$ ipython --no-banner

In [1]: import numpy as np

In [2]: from numpy import linalg as LA

In [3]: np.set_printoptions(precision=3, suppress=True, linewidth=120)

In [4]: J = np.loadtxt("x.csv", delimiter=",")

In [5]: J
Out[5]: 
array([[ 1.   ,  0.   ,  0.   ,  0.   ,  0.   ,  0.   ,  0.   ,  0.   ,  0.   ,  0.   ,  0.   ,  0.   ],
       [ 0.   ,  1.   ,  0.   ,  0.   ,  0.   ,  0.   ,  0.   ,  0.   ,  0.   ,  0.   ,  0.   ,  0.   ],
       [ 0.   ,  0.   ,  1.   ,  0.   ,  0.   ,  0.   ,  0.   ,  0.   ,  0.   ,  0.   ,  0.   ,  0.   ],
       [ 0.   ,  0.   ,  0.   , -0.707,  0.   ,  0.   ,  0.   ,  0.   ,  0.   ,  0.   , -0.707,  0.   ],
       [ 0.   ,  0.   ,  0.   ,  0.   ,  1.   ,  0.   ,  0.   ,  0.   ,  0.   ,  0.   ,  0.   ,  0.   ],
       [ 0.   ,  0.   ,  0.   ,  0.   ,  0.   ,  1.   ,  0.   ,  0.   ,  0.   ,  0.   ,  0.   ,  0.   ],
       [ 0.   ,  0.   ,  0.   ,  0.   ,  0.   ,  0.   ,  1.   ,  0.   ,  0.   ,  0.   ,  0.   ,  0.   ],
       [ 0.   ,  0.   ,  0.   ,  0.   ,  0.   ,  0.   ,  0.   ,  1.   ,  0.   ,  0.   ,  0.   ,  0.   ],
       [ 0.   ,  0.   ,  0.   ,  0.   ,  0.   ,  0.   ,  0.   ,  0.   ,  1.   ,  0.   ,  0.   ,  0.   ],
       [ 0.   ,  0.   ,  0.   ,  0.   ,  0.   ,  0.   ,  0.   ,  0.   ,  0.   ,  1.   ,  0.   ,  0.   ],
       [ 0.   ,  0.   ,  0.   ,  0.707,  0.   ,  0.   ,  0.   ,  0.   ,  0.   ,  0.   , -0.707,  0.   ],
       [ 0.   ,  0.   ,  0.   ,  0.   ,  0.   ,  0.   ,  0.   ,  0.   ,  0.   ,  0.   ,  0.   ,  1.   ]])

In [6]: rng = np.random.default_rng(382)

In [7]: lab = rng.permutation(12)

In [8]: lab
Out[8]: array([ 1, 11,  8,  7,  9,  6,  5, 10,  3,  2,  4,  0])

In [9]: other = J[lab][:, lab]

In [10]: round(float(LA.det(other)), 3), round(float(LA.det(J[lab])), 3)
Out[10]: (1.0, -1.0)

In [11]: print(np.sort(np.abs(LA.eigvals(other))))
[1. 1. 1. 1. 1. 1. 1. 1. 1. 1. 1. 1.]

In [12]: f = np.array([2, 4, 5, 5, 6, 3, 1, 3, 0, 8, 7, 0])

In [13]: other = J + np.outer(f, np.eye(12)[7])

In [14]: print(LA.matrix_rank(other - J))
1

In [15]: print(round(LA.det(other) / LA.det(J), 3), np.round(1 + LA.solve(J, f)[7], 3))
4.0 4.0

In [16]: LA.matrix_rank(LA.inv(other) - LA.inv(J), tol=1e-8)
Out[16]: np.int64(1)

In [17]: other = J / np.sqrt((J ** 2).mean(axis=1, keepdims=True))

In [18]: LA.norm(other, axis=1)
Out[18]: array([3.464, 3.464, 3.464, 3.464, 3.464, 3.464, 3.464, 3.464, 3.464, 3.464, 3.464, 3.464])

In [19]: other[6]
Out[19]: array([0.   , 0.   , 0.   , 0.   , 0.   , 0.   , 3.464, 0.   , 0.   , 0.   , 0.   , 0.   ])

In [20]: np.round(J - J.mean(axis=1, keepdims=True), 3) + 0
Out[20]: 
array([[ 0.917, -0.083, -0.083, -0.083, -0.083, -0.083, -0.083, -0.083, -0.083, -0.083, -0.083, -0.083],
       [-0.083,  0.917, -0.083, -0.083, -0.083, -0.083, -0.083, -0.083, -0.083, -0.083, -0.083, -0.083],
       [-0.083, -0.083,  0.917, -0.083, -0.083, -0.083, -0.083, -0.083, -0.083, -0.083, -0.083, -0.083],
       [ 0.118,  0.118,  0.118, -0.589,  0.118,  0.118,  0.118,  0.118,  0.118,  0.118, -0.589,  0.118],
       [-0.083, -0.083, -0.083, -0.083,  0.917, -0.083, -0.083, -0.083, -0.083, -0.083, -0.083, -0.083],
       [-0.083, -0.083, -0.083, -0.083, -0.083,  0.917, -0.083, -0.083, -0.083, -0.083, -0.083, -0.083],
       [-0.083, -0.083, -0.083, -0.083, -0.083, -0.083,  0.917, -0.083, -0.083, -0.083, -0.083, -0.083],
       [-0.083, -0.083, -0.083, -0.083, -0.083, -0.083, -0.083,  0.917, -0.083, -0.083, -0.083, -0.083],
       [-0.083, -0.083, -0.083, -0.083, -0.083, -0.083, -0.083, -0.083,  0.917, -0.083, -0.083, -0.083],
       [-0.083, -0.083, -0.083, -0.083, -0.083, -0.083, -0.083, -0.083, -0.083,  0.917, -0.083, -0.083],
       [ 0.   ,  0.   ,  0.   ,  0.707,  0.   ,  0.   ,  0.   ,  0.   ,  0.   ,  0.   , -0.707,  0.   ],
       [-0.083, -0.083, -0.083, -0.083, -0.083, -0.083, -0.083, -0.083, -0.083, -0.083, -0.083,  0.917]])
